$ python3 -q
>>> import numpy as np
>>> import numpy.linalg as la
>>> np.set_printoptions(precision=1, suppress=True, linewidth=140, floatmode="fixed")
>>> def rd(a):
...     return np.round(a, 1) + 0
... 
>>> E = np.load("layer14.npy")
>>> print(E)
[[ 28.4  20.7  24.2 -23.9 -18.1 -11.1  11.4]
 [ 46.6  -3.6  22.1 -19.6   0.0  23.6 -17.2]
 [ 28.4  20.6  23.4 -25.6 -16.5 -12.6  11.7]
 [ 28.4  20.6  24.2 -25.7 -15.9 -12.0  11.3]
 [ 14.4 -21.8  55.3  -6.9  23.8  12.5  -9.1]
 [ 15.2 -22.5  52.7  -6.1  23.2  13.4  -8.1]
 [ 15.0 -20.9  53.3  -6.7  23.3  14.2  -8.5]
 [ 46.6  -1.8  23.2 -19.1   0.6  24.5 -17.2]
 [ 28.1  19.0  23.2 -25.7 -15.2 -12.0  11.2]
 [ 14.5 -23.5  53.6  -5.9  23.9  14.0  -6.5]
 [ 49.4  -1.7  21.3 -21.0   1.7  23.9 -18.3]
 [ 12.2 -21.2  53.4  -5.7  23.2  12.9  -8.0]
 [ 13.6 -22.0  55.6  -6.2  24.3  14.6  -9.6]
 [ 13.3 -22.5  53.0  -5.1  24.8  13.9  -8.5]
 [ 47.7  -3.8  20.8 -20.4   0.3  22.4 -17.3]
 [ 28.5  19.1  25.9 -26.5 -16.3 -12.4  12.9]
 [ 26.6  20.1  25.0 -24.0 -16.1 -11.3  13.0]
 [ 28.5  20.1  24.0 -27.9 -16.1 -11.1  11.3]
 [ 29.5  19.6  24.7 -26.9 -15.0 -10.9  12.9]
 [ 47.1  -3.1  21.5 -19.0  -0.3  24.2 -20.0]
 [ 29.2  20.7  25.2 -26.9 -15.8 -15.0  10.7]]
>>> x0 = np.array([3, -2, -3, -1, 3, 3, 2])
>>> target = E @ x0
>>> print(rd(la.pinv(E) @ E))
[[1.0 0.0 0.0 0.0 0.0 0.0 0.0]
 [0.0 1.0 0.0 0.0 0.0 0.0 0.0]
 [0.0 0.0 1.0 0.0 0.0 0.0 0.0]
 [0.0 0.0 0.0 1.0 0.0 0.0 0.0]
 [0.0 0.0 0.0 0.0 1.0 0.0 0.0]
 [0.0 0.0 0.0 0.0 0.0 1.0 0.0]
 [0.0 0.0 0.0 0.0 0.0 0.0 1.0]]
>>> rng = np.random.default_rng(29896)
>>> target = target + 0.1 * rng.normal(size=21)
>>> print(rd(target))
[-69.8 136.8 -64.4 -63.9  18.4  32.1  29.0 133.7 -56.8  36.3 149.1  16.6  21.8  30.2 142.2 -64.2 -67.5 -57.7 -49.6 133.6 -73.5]
>>> c, *_ = la.lstsq(E, target)
>>> print([round(float(la.norm(la.solve(E.T @ E + lam * np.eye(7), E.T @ target))), 2) for lam in (0, 1, 10, 100)])
[6.76, 6.52, 5.31, 3.88]
>>> print(rd(E.T @ (target - E @ c)))
[0.0 0.0 0.0 0.0 0.0 0.0 0.0]
>>> print(rd(la.norm(target - E @ c)))
0.3
>>> O, evecs = la.qr(E[:, :1])[0], la.qr(E[:, 1:])[0]
>>> s = la.svd(O.T @ evecs, compute_uv=False)
>>> print(rd(la.norm(O @ O.T - evecs @ evecs.T, 2)))
1.0
>>> print((s > 0.9).sum())
1
